>>> import numpy as np
>>> np.set_printoptions(suppress=True, linewidth=100)
>>> rng = np.random.default_rng(944)
>>> W0 = (rng.random((9, 9)) < 0.3) + np.eye(9)
>>> W0 /= W0.sum(axis=1, keepdims=True)
>>> W0.round(3)
array([[1.   , 0.   , 0.   , 0.   , 0.   , 0.   , 0.   , 0.   , 0.   ],
       [0.   , 0.25 , 0.   , 0.25 , 0.   , 0.25 , 0.   , 0.25 , 0.   ],
       [0.   , 0.   , 0.25 , 0.25 , 0.   , 0.   , 0.   , 0.25 , 0.25 ],
       [0.   , 0.   , 0.   , 0.5  , 0.   , 0.   , 0.   , 0.5  , 0.   ],
       [0.   , 0.   , 0.25 , 0.   , 0.5  , 0.   , 0.   , 0.   , 0.25 ],
       [0.   , 0.2  , 0.   , 0.   , 0.2  , 0.2  , 0.   , 0.2  , 0.2  ],
       [0.   , 0.5  , 0.   , 0.   , 0.   , 0.   , 0.5  , 0.   , 0.   ],
       [0.   , 0.   , 0.5  , 0.   , 0.   , 0.   , 0.   , 0.5  , 0.   ],
       [0.   , 0.333, 0.   , 0.   , 0.   , 0.   , 0.   , 0.333, 0.333]])
>>> # 2 groups of indices that never mix
>>> M2 = np.linalg.inv(W0)
>>> round(np.linalg.cond(W0), 3)
np.float64(15.649)
>>> round(float(np.linalg.slogdet(W0)[0]), 3)
1.0
>>> print(np.round(np.linalg.det(W0) * M2, 3) + 0)
[[ 0.001  0.     0.     0.     0.     0.     0.     0.     0.   ]
 [ 0.     0.002 -0.001 -0.001  0.001 -0.003  0.     0.     0.002]
 [ 0.     0.001  0.001 -0.001  0.001 -0.001  0.     0.001  0.   ]
 [ 0.     0.001  0.001  0.     0.001 -0.001  0.    -0.001  0.   ]
 [ 0.     0.    -0.001  0.001  0.001  0.     0.     0.     0.   ]
 [ 0.     0.     0.001 -0.001 -0.001  0.003  0.     0.    -0.002]
 [ 0.    -0.002  0.001  0.001 -0.001  0.003  0.001  0.    -0.002]
 [ 0.    -0.001 -0.001  0.001 -0.001  0.001  0.     0.001  0.   ]
 [ 0.    -0.001  0.002  0.    -0.001  0.001  0.    -0.001  0.   ]]
>>> print(np.round(np.linalg.det(W0) * np.linalg.det(M2), 3))
1.0
>>> print(np.round(W0 @ M2, 3) + 0)
[[1. 0. 0. 0. 0. 0. 0. 0. 0.]
 [0. 1. 0. 0. 0. 0. 0. 0. 0.]
 [0. 0. 1. 0. 0. 0. 0. 0. 0.]
 [0. 0. 0. 1. 0. 0. 0. 0. 0.]
 [0. 0. 0. 0. 1. 0. 0. 0. 0.]
 [0. 0. 0. 0. 0. 1. 0. 0. 0.]
 [0. 0. 0. 0. 0. 0. 1. 0. 0.]
 [0. 0. 0. 0. 0. 0. 0. 1. 0.]
 [0. 0. 0. 0. 0. 0. 0. 0. 1.]]
>>> print((np.abs(M2) > 1e-9).astype(int))
[[1 0 0 0 0 0 0 0 0]
 [0 1 1 1 1 1 0 0 1]
 [0 1 1 1 1 1 0 1 0]
 [0 1 1 1 1 1 0 1 0]
 [0 0 1 1 1 0 0 0 0]
 [0 0 1 1 1 1 0 0 1]
 [0 1 1 1 1 1 1 0 1]
 [0 1 1 1 1 1 0 1 0]
 [0 1 1 1 1 1 0 1 0]]
